% python3 -q
>>> import numpy as np
>>> import numpy.linalg as la
>>> np.set_printoptions(precision=1, suppress=True, linewidth=120, legacy="1.25")
>>> X = np.loadtxt("w.csv", delimiter=",")
>>> X
array([[11.4,  4.6, 10. ,  5.5],
       [10.9,  6.3,  9.3,  6.6],
       [ 8.1,  4.5, 10.1,  5.1],
       [10. ,  4.3, 10.2,  4.2],
       [10.4,  3.9, 10.1,  3.7],
       [ 8.9,  5.9, 11.2,  5.7],
       [ 8.9,  4.4, 11.1,  4.7],
       [ 8.8,  6.1, 11.1,  5.2],
       [ 9.1,  6.1, 11.1,  4.2],
       [11.6,  4.2,  9.5,  4.3],
       [ 9.5,  5.5,  9.7,  5.3],
       [10.3,  4.5,  9.6,  7.4],
       [11.1,  3.8,  9.1,  6.2],
       [ 9.2,  3.4, 10.4,  5. ],
       [10.1,  8.1, 11.2,  7.2],
       [ 8.8,  3.4,  9.3,  5.9],
       [12.6,  3.8, 10.5,  4.8],
       [ 9. ,  5.3, 10.4,  6. ],
       [10.4,  4.7, 10.1,  3.2],
       [11.2,  7.8,  8.7,  6.3],
       [10.1,  4.8,  9.3,  4.6],
       [ 9.3,  5.7, 11.8,  5.3]])
>>> Ac = (X - X.mean(axis=0)) / X.std(axis=0)
>>> Ac.std(axis=0)
array([1., 1., 1., 1.])
>>> print(np.argwhere(np.abs(Ac) > 2))
[[11  3]
 [14  1]
 [16  0]
 [19  1]
 [21  2]]
>>> b = la.lstsq(np.delete(Ac, 1, axis=1), Ac[:, 1])[0]
>>> round(1 - np.var(Ac[:, 1] - np.delete(Ac, 1, axis=1) @ b), 1)
0.3
>>> b
array([0.1, 0.3, 0.5])
>>> B = np.c_[X[:, :2] @ np.array([[7, 2], [4, 3]]), np.array([1, 2, -2, -3, -1, 3, 1, -3, -2, -3, -2, 2, 3, -3, 0, 1, 0, 3, 2, -1, 1, 0])]
>>> B
array([[ 98.2,  36.6,   1. ],
       [101.5,  40.7,   2. ],
       [ 74.7,  29.7,  -2. ],
       [ 87.2,  32.9,  -3. ],
       [ 88.4,  32.5,  -1. ],
       [ 85.9,  35.5,   3. ],
       [ 79.9,  31. ,   1. ],
       [ 86. ,  35.9,  -3. ],
       [ 88.1,  36.5,  -2. ],
       [ 98. ,  35.8,  -3. ],
       [ 88.5,  35.5,  -2. ],
       [ 90.1,  34.1,   2. ],
       [ 92.9,  33.6,   3. ],
       [ 78. ,  28.6,  -3. ],
       [103.1,  44.5,   0. ],
       [ 75.2,  27.8,   1. ],
       [103.4,  36.6,   0. ],
       [ 84.2,  33.9,   3. ],
       [ 91.6,  34.9,   2. ],
       [109.6,  45.8,  -1. ],
       [ 89.9,  34.6,   1. ],
       [ 87.9,  35.7,   0. ]])
>>> np.round(la.lstsq(X, B[:, 0])[0], 1) + 0
array([7., 4., 0., 0.])
>>> print(np.round(la.norm(B - X @ la.lstsq(X, B)[0], axis=0), 1) + 0)
[0.  0.  8.8]
>>> la.norm(la.qr(X)[0].T @ B, axis=0) ** 2 / ((B ** 2).sum(axis=0) + 1e-12)
array([1. , 1. , 0.2])
>>> la.matrix_rank(B)
3
